In [1]: import numpy as np

In [2]: from numpy import linalg as LA

In [3]: np.set_printoptions(suppress=True, linewidth=120)

In [4]: K = np.load("sample12.npy")

In [5]: print(K)
[[ 3  2 12  0 18  0  0  0  0  0  0 11  0]
 [ 7  2  4  0 10  0  0  0  0  0  0  3  0]
 [ 6  2  6  0 12  0  0  0  0  0  0  5  0]
 [ 9  2  0  0  6  0  6  0  0  0  0  0  4]
 [ 4  2 10  0 16  0  0  0  0  0  0  9  0]
 [ 3  2 12  0 18  0  0  0  0  0  0 11  0]
 [ 9  2  0  0  6  0  6  0  0  0  0  0  4]
 [12  2  0  6  0  0 15  8  0  5  3  0 10]
 [ 7  2  4  0 10  0  0  0  0  0  0  3  0]
 [ 4  2 10  0 16  0  0  0  0  0  0  9  0]
 [ 5  2  8  0 14  0  0  0  0  0  0  7  0]
 [ 8  2  2  0  8  0  3  0  0  0  0  1  2]
 [11  2  0  4  2  0 12  5  0  2  0  0  8]
 [ 4  2 10  0 16  0  0  0  0  0  0  9  0]
 [ 8  2  2  0  8  0  3  0  0  0  0  1  2]
 [ 4  2 10  0 16  0  0  0  0  0  0  9  0]
 [ 6  2  6  0 12  0  0  0  0  0  0  5  0]
 [ 8  2  2  0  8  0  3  0  0  0  0  1  2]
 [12  2  0  6  0  0 15  8  0  5  3  0 10]
 [ 4  2 10  0 16  0  0  0  0  0  0  9  0]
 [ 8  2  2  0  8  0  3  0  0  0  0  1  2]
 [10  2  0  2  4  0  9  2  0  0  0  0  6]
 [ 4  2 10  0 16  0  0  0  0  0  0  9  0]
 [10  2  0  2  4  0  9  2  0  0  0  0  6]
 [12  2  0  6  0  0 15  8  0  5  3  0 10]
 [ 6  2  6  0 12  0  0  0  0  0  0  5  0]
 [10  2  0  2  4  0  9  2  0  0  0  0  6]
 [ 9  2  0  0  6  0  6  0  0  0  0  0  4]
 [13  2  0  8  0  0 18 11  0  8  6  0 12]
 [ 9  2  0  0  6  0  6  0  0  0  0  0  4]
 [ 5  2  8  0 14  0  0  0  0  0  0  7  0]
 [ 4  2 10  0 16  0  0  0  0  0  0  9  0]
 [ 7  2  4  0 10  0  0  0  0  0  0  3  0]
 [ 9  2  0  0  6  0  6  0  0  0  0  0  4]
 [10  2  0  2  4  0  9  2  0  0  0  0  6]
 [12  2  0  6  0  0 15  8  0  5  3  0 10]
 [13  2  0  8  0  0 18 11  0  8  6  0 12]]

In [6]: # row 5 repeats row 0

In [7]: print(np.argsort(-LA.norm(K, axis=0).round(6), kind="stable")[:3])
[4 0 6]

In [8]: print([round(float(x), 2) for x in LA.svd(K, compute_uv=False)[:3]])
[89.59, 70.13, 21.12]

In [9]: U, sig, Vh = LA.svd(K)

In [10]: print(sig.round(2) + 0)
[89.59 70.13 21.12  7.14  3.45  1.08  0.78  0.5   0.    0.    0.    0.    0.  ]

In [11]: print(np.argmax(sig[:-1] / (sig[1:] + 1e-6)) + 1)
8

In [12]: A2 = U[:, :8] @ np.diag(sig[:8]) @ Vh[:8]

In [13]: print(LA.matrix_rank(A2))
8

In [14]: print(round(float(LA.norm(K - A2) / LA.norm(K)), 2))
0.0

In [15]: print(np.round(np.abs(K - A2).max(), 2))
0.0

In [16]: print(LA.matrix_rank(K, rtol=0.05))
4

In [17]: print(round(LA.norm(K - A2, 2), 2), round(sig[8], 2))
0.0 0.0

In [18]: def softmax(z):
    ...:     e = np.exp(z - z.max(axis=-1, keepdims=True))
    ...:     return e / e.sum(axis=-1, keepdims=True)
    ...: 

In [19]: print(np.round(softmax(K[20] + -1), 2) + 0)
[0.5 0.  0.  0.  0.5 0.  0.  0.  0.  0.  0.  0.  0. ]

In [20]: print(np.round(softmax(K).sum(axis=1), 2))
[1. 1. 1. 1. 1. 1. 1. 1. 1. 1. 1. 1. 1. 1. 1. 1. 1. 1. 1. 1. 1. 1. 1. 1. 1. 1. 1. 1. 1. 1. 1. 1. 1. 1. 1. 1. 1.]

In [21]: att = K @ K.T / np.sqrt(13)

In [22]: print(softmax(att).round(6).argmax(axis=1))
[ 0  0  0 28  0  0 28 28  0  0  0  0 28  0  0  0  0  0 28  0  0 28  0 28 28  0 28 28 28 28  0  0  0 28 28 28 28]

In [23]: W0 = np.load("out9.npy")

In [24]: print(W0)
[[-3 -6 -5 -6 -1  6  2  6  4  1  7]
 [ 7 -3 -6 -5 -6 -1  6  2  6  4  1]
 [ 1  7 -3 -6 -5 -6 -1  6  2  6  4]
 [ 4  1  7 -3 -6 -5 -6 -1  6  2  6]
 [ 6  4  1  7 -3 -6 -5 -6 -1  6  2]
 [ 2  6  4  1  7 -3 -6 -5 -6 -1  6]
 [ 6  2  6  4  1  7 -3 -6 -5 -6 -1]
 [-1  6  2  6  4  1  7 -3 -6 -5 -6]
 [-6 -1  6  2  6  4  1  7 -3 -6 -5]
 [-5 -6 -1  6  2  6  4  1  7 -3 -6]
 [-6 -5 -6 -1  6  2  6  4  1  7 -3]]

In [25]: u = np.array([-4, -3])

In [26]: print(np.array([np.convolve(row, u, "same") for row in W0]))
[[ 12  33  38  39  22 -21 -26 -30 -34 -16 -31]
 [-28  -9  33  38  39  22 -21 -26 -30 -34 -16]
 [ -4 -31  -9  33  38  39  22 -21 -26 -30 -34]
 [-16 -16 -31  -9  33  38  39  22 -21 -26 -30]
 [-24 -34 -16 -31  -9  33  38  39  22 -21 -26]
 [ -8 -30 -34 -16 -31  -9  33  38  39  22 -21]
 [-24 -26 -30 -34 -16 -31  -9  33  38  39  22]
 [  4 -21 -26 -30 -34 -16 -31  -9  33  38  39]
 [ 24  22 -21 -26 -30 -34 -16 -31  -9  33  38]
 [ 20  39  22 -21 -26 -30 -34 -16 -31  -9  33]
 [ 24  38  39  22 -21 -26 -30 -34 -16 -31  -9]]

In [27]: print(np.correlate(W0[7], W0[4], "full"))
[  -2    6   41   24   11  -16  -63  -56  -64 -116   -9   53  110  208   92   40    7  -89  -62  -54  -36]

In [28]: print(np.polyval(u, W0[7]))
[  1 -27 -11 -27 -19  -7 -31   9  21  17  21]

In [29]: vec = np.array([2, -1, -1, 1, 3, 3, 3, -3, 2, 3, -2])

In [30]: rhs = W0 @ vec

In [31]: print(rhs)
[ -1  31 -48 -45   2 -23  15  26 -17  53  57]

In [32]: print(np.round(LA.solve(W0.T, W0[2]), 2) + 0)
[0. 0. 1. 0. 0. 0. 0. 0. 0. 0. 0.]

In [33]: E = np.loadtxt("data.csv", delimiter=",")

In [34]: print(E)
[[-4. -3.  2. -3. -1. -2.  0.  3. -3. -1.  0. -1.]
 [-3.  0.  1.  0. -4.  0.  1. -1.  2.  3.  3.  3.]
 [ 2.  1. -2. -3. -4.  0.  2. -1. -1.  0.  0. -3.]
 [-3.  0. -3.  2. -3. -2. -1. -3.  1.  1. -4.  0.]
 [-1. -4. -4. -3.  4. -2. -2. -1. -2.  0. -2.  1.]
 [-2.  0.  0. -2. -2. -4.  4.  0.  1.  0.  0. -1.]
 [ 0.  1.  2. -1. -2.  4.  4.  1. -1. -3. -2.  0.]
 [ 3. -1. -1. -3. -1.  0.  1.  4.  1. -1.  2.  0.]
 [-3.  2. -1.  1. -2.  1. -1.  1. -2. -2. -1.  1.]
 [-1.  3.  0.  1.  0.  0. -3. -1. -2.  4.  0.  0.]
 [ 0.  3.  0. -4. -2.  0. -2.  2. -1.  0.  2.  0.]
 [-1.  3. -3.  0.  1. -1.  0.  0.  1.  0.  0.  0.]]

In [35]: # equal to its transpose

In [36]: print(np.all(LA.eigvalsh(E) > 0))
False

In [37]: m1, _ = LA.qr(np.array([[1.2, -0.7, -1.3, -1.6, -0.5, -2.0, 1.5, 0.6],
    ...:     [0.6, 1.6, 0.6, 0.4, 0.0, -0.1, -1.3, 0.3],
    ...:     [0.6, -0.3, -1.1, 1.9, 1.1, 2.1, -0.6, -0.9],
    ...:     [0.4, 0.9, 0.0, 0.3, -0.1, 0.5, -2.2, 0.6],
    ...:     [-1.3, -0.3, -2.3, 0.3, 3.3, -0.1, 0.7, -0.3],
    ...:     [0.4, 0.0, 1.1, -1.9, 0.9, -0.7, 1.9, 0.6],
    ...:     [0.3, 1.5, -0.6, 1.4, 1.1, 1.0, 0.4, 0.4],
    ...:     [-2.1, 0.2, -1.0, 0.2, -0.4, -1.7, 0.2, -0.9]]))

In [38]: print(m1.round(2) + 0)
[[-0.41  0.32 -0.52 -0.55  0.37  0.11 -0.06  0.05]
 [-0.2  -0.62  0.   -0.14  0.    0.57  0.48  0.05]
 [-0.2   0.14 -0.41  0.59 -0.15  0.14  0.04  0.61]
 [-0.14 -0.35 -0.12 -0.1   0.11 -0.79  0.38  0.23]
 [ 0.44  0.08 -0.57 -0.19 -0.57 -0.01  0.27 -0.22]
 [-0.14  0.01  0.31 -0.5  -0.56  0.   -0.23  0.52]
 [-0.1  -0.59 -0.35  0.06 -0.09 -0.07 -0.69 -0.15]
 [ 0.71 -0.15 -0.08 -0.17  0.42  0.11 -0.12  0.47]]

In [39]: # keeps lengths

In [40]: rng = np.random.default_rng(61)

In [41]: idx = rng.permutation(8)

In [42]: print(idx)
[4 6 3 0 2 1 5 7]

In [43]: A2 = m1[idx][:, idx]

In [44]: print(np.round(np.trace(A2), 2))
-2.33

In [45]: print(np.round(LA.pinv(m1), 2) + 0)
[[-0.41 -0.2  -0.2  -0.14  0.44 -0.14 -0.1   0.71]
 [ 0.32 -0.62  0.14 -0.35  0.08  0.01 -0.59 -0.15]
 [-0.52  0.   -0.41 -0.12 -0.57  0.31 -0.35 -0.08]
 [-0.55 -0.14  0.59 -0.1  -0.19 -0.5   0.06 -0.17]
 [ 0.37  0.   -0.15  0.11 -0.57 -0.56 -0.09  0.42]
 [ 0.11  0.57  0.14 -0.79 -0.01  0.   -0.07  0.11]
 [-0.06  0.48  0.04  0.38  0.27 -0.23 -0.69 -0.12]
 [ 0.05  0.05  0.61  0.23 -0.22  0.52 -0.15  0.47]]

In [46]: print(np.round(m1 @ m1.T, 2) + 0)
[[1. 0. 0. 0. 0. 0. 0. 0.]
 [0. 1. 0. 0. 0. 0. 0. 0.]
 [0. 0. 1. 0. 0. 0. 0. 0.]
 [0. 0. 0. 1. 0. 0. 0. 0.]
 [0. 0. 0. 0. 1. 0. 0. 0.]
 [0. 0. 0. 0. 0. 1. 0. 0.]
 [0. 0. 0. 0. 0. 0. 1. 0.]
 [0. 0. 0. 0. 0. 0. 0. 1.]]

In [47]: print(np.round(LA.norm(m1, axis=0), 2))
[1. 1. 1. 1. 1. 1. 1. 1.]

In [48]: A2 = LA.inv(m1)

In [49]: print(np.round(LA.inv(A2), 2) + 0)
[[-0.41  0.32 -0.52 -0.55  0.37  0.11 -0.06  0.05]
 [-0.2  -0.62  0.   -0.14  0.    0.57  0.48  0.05]
 [-0.2   0.14 -0.41  0.59 -0.15  0.14  0.04  0.61]
 [-0.14 -0.35 -0.12 -0.1   0.11 -0.79  0.38  0.23]
 [ 0.44  0.08 -0.57 -0.19 -0.57 -0.01  0.27 -0.22]
 [-0.14  0.01  0.31 -0.5  -0.56  0.   -0.23  0.52]
 [-0.1  -0.59 -0.35  0.06 -0.09 -0.07 -0.69 -0.15]
 [ 0.71 -0.15 -0.08 -0.17  0.42  0.11 -0.12  0.47]]

In [50]: print(np.round(LA.slogdet(m1)[0], 2))
-1.0

In [51]: print(round(LA.cond(m1), 2))
1.0

In [52]: vec = np.array([1, 2, 2, -2, -1, -2, 1, -1])

In [53]: h = np.maximum(m1 @ vec, 0)

In [54]: print(np.round(np.maximum(m1 @ (3 * vec), 0), 2))
[0.   0.   0.   2.26 2.77 3.98 0.   0.  ]

In [55]: print(np.round(m1.T @ h, 2))
[ 0.13 -0.17 -0.2  -0.91 -1.19 -0.62  0.23  0.66]

In [56]: print(np.round(m1 * (h > 1e-9)[:, None], 2) + 0)
[[ 0.    0.    0.    0.    0.    0.    0.    0.  ]
 [ 0.    0.    0.    0.    0.    0.    0.    0.  ]
 [ 0.    0.    0.    0.    0.    0.    0.    0.  ]
 [-0.14 -0.35 -0.12 -0.1   0.11 -0.79  0.38  0.23]
 [ 0.44  0.08 -0.57 -0.19 -0.57 -0.01  0.27 -0.22]
 [-0.14  0.01  0.31 -0.5  -0.56  0.   -0.23  0.52]
 [ 0.    0.    0.    0.    0.    0.    0.    0.  ]
 [ 0.    0.    0.    0.    0.    0.    0.    0.  ]]

In [57]: mat = np.load("a.npy")

In [58]: print(mat)
[[-16  -8  24  -8  24   8  24]
 [  8   4 -12   4 -12  -4 -12]
 [ -2  -1   3  -1   3   1   3]
 [  0   0   0   0   0   0   0]
 [ -2  -1   3  -1   3   1   3]
 [  4   2  -6   2  -6  -2  -6]
 [ 12   6 -18   6 -18  -6 -18]
 [ 10   5 -15   5 -15  -5 -15]
 [  8   4 -12   4 -12  -4 -12]]

In [59]: # rank 1

In [60]: ang = np.radians(135)

In [61]: r_ = np.eye(7)

In [62]: r_[6, 6] = r_[3, 3] = np.cos(ang)

In [63]: r_[6, 3], r_[3, 6] = -np.sin(ang), np.sin(ang)

In [64]: print(r_.round(2))
[[ 1.    0.    0.    0.    0.    0.    0.  ]
 [ 0.    1.    0.    0.    0.    0.    0.  ]
 [ 0.    0.    1.    0.    0.    0.    0.  ]
 [ 0.    0.    0.   -0.71  0.    0.    0.71]
 [ 0.    0.    0.    0.    1.    0.    0.  ]
 [ 0.    0.    0.    0.    0.    1.    0.  ]
 [ 0.    0.    0.   -0.71  0.    0.   -0.71]]

In [65]: A2 = mat @ r_.T

In [66]: print(np.allclose(LA.norm(mat, axis=1), LA.norm(A2, axis=1)))
True

In [67]: print(round(float(LA.det(r_)), 2), round(np.trace(r_), 2))
1.0 3.59

In [68]: print(A2.round(2))
[[-16.    -8.    24.    22.63  24.     8.   -11.31]
 [  8.     4.   -12.   -11.31 -12.    -4.     5.66]
 [ -2.    -1.     3.     2.83   3.     1.    -1.41]
 [  0.     0.     0.     0.     0.     0.     0.  ]
 [ -2.    -1.     3.     2.83   3.     1.    -1.41]
 [  4.     2.    -6.    -5.66  -6.    -2.     2.83]
 [ 12.     6.   -18.   -16.97 -18.    -6.     8.49]
 [ 10.     5.   -15.   -14.14 -15.    -5.     7.07]
 [  8.     4.   -12.   -11.31 -12.    -4.     5.66]]

In [69]: print(np.round(LA.svd(mat, compute_uv=False), 2) + 0, np.round(LA.svd(A2, compute_uv=False), 2) + 0)
[74.44  0.    0.    0.    0.    0.    0.  ] [74.44  0.    0.    0.    0.    0.    0.  ]

In [70]: print(np.allclose(mat @ mat.T, A2 @ A2.T))
True

In [71]: print(np.round(np.abs(A2 - mat).max(axis=0), 2))
[ 0.    0.    0.   30.63  0.    0.   35.31]

In [72]: A2 = np.array([[8, 5, 1, 3, 1, 7, 7],
    ...:     [1, 4, 6, 4, 0, 9, 0],
    ...:     [1, 6, 1, 1, 7, 7, 9],
    ...:     [7, 4, 3, 5, 2, 6, 1],
    ...:     [5, 4, 4, 3, 2, 0, 6],
    ...:     [1, 5, 0, 6, 6, 1, 4],
    ...:     [9, 8, 1, 7, 0, 9, 3]])

In [73]: data = np.block([[np.zeros((7, 7)), A2], [A2.T, np.zeros((7, 7))]])

In [74]: print(data)
[[0. 0. 0. 0. 0. 0. 0. 8. 5. 1. 3. 1. 7. 7.]
 [0. 0. 0. 0. 0. 0. 0. 1. 4. 6. 4. 0. 9. 0.]
 [0. 0. 0. 0. 0. 0. 0. 1. 6. 1. 1. 7. 7. 9.]
 [0. 0. 0. 0. 0. 0. 0. 7. 4. 3. 5. 2. 6. 1.]
 [0. 0. 0. 0. 0. 0. 0. 5. 4. 4. 3. 2. 0. 6.]
 [0. 0. 0. 0. 0. 0. 0. 1. 5. 0. 6. 6. 1. 4.]
 [0. 0. 0. 0. 0. 0. 0. 9. 8. 1. 7. 0. 9. 3.]
 [8. 1. 1. 7. 5. 1. 9. 0. 0. 0. 0. 0. 0. 0.]
 [5. 4. 6. 4. 4. 5. 8. 0. 0. 0. 0. 0. 0. 0.]
 [1. 6. 1. 3. 4. 0. 1. 0. 0. 0. 0. 0. 0. 0.]
 [3. 4. 1. 5. 3. 6. 7. 0. 0. 0. 0. 0. 0. 0.]
 [1. 0. 7. 2. 2. 6. 0. 0. 0. 0. 0. 0. 0. 0.]
 [7. 9. 7. 6. 0. 1. 9. 0. 0. 0. 0. 0. 0. 0.]
 [7. 0. 9. 1. 6. 4. 3. 0. 0. 0. 0. 0. 0. 0.]]

In [75]: Q, V = LA.qr(data[:, :10])[0], LA.qr(data[:, 10:])[0]

In [76]: sig = LA.svd(Q.T @ V, compute_uv=False)

In [77]: print((sig > 0.9).sum())
1

In [78]: print(np.round(np.degrees(np.arccos(sig.clip(0, 1))), 2))
[ 4.81 39.19 70.92 90.  ]

In [79]: print(sig.round(2) + 0)
[1.   0.78 0.33 0.  ]

In [80]: print(np.round(LA.norm(Q @ Q.T - V @ V.T, 2), 2))
1.0
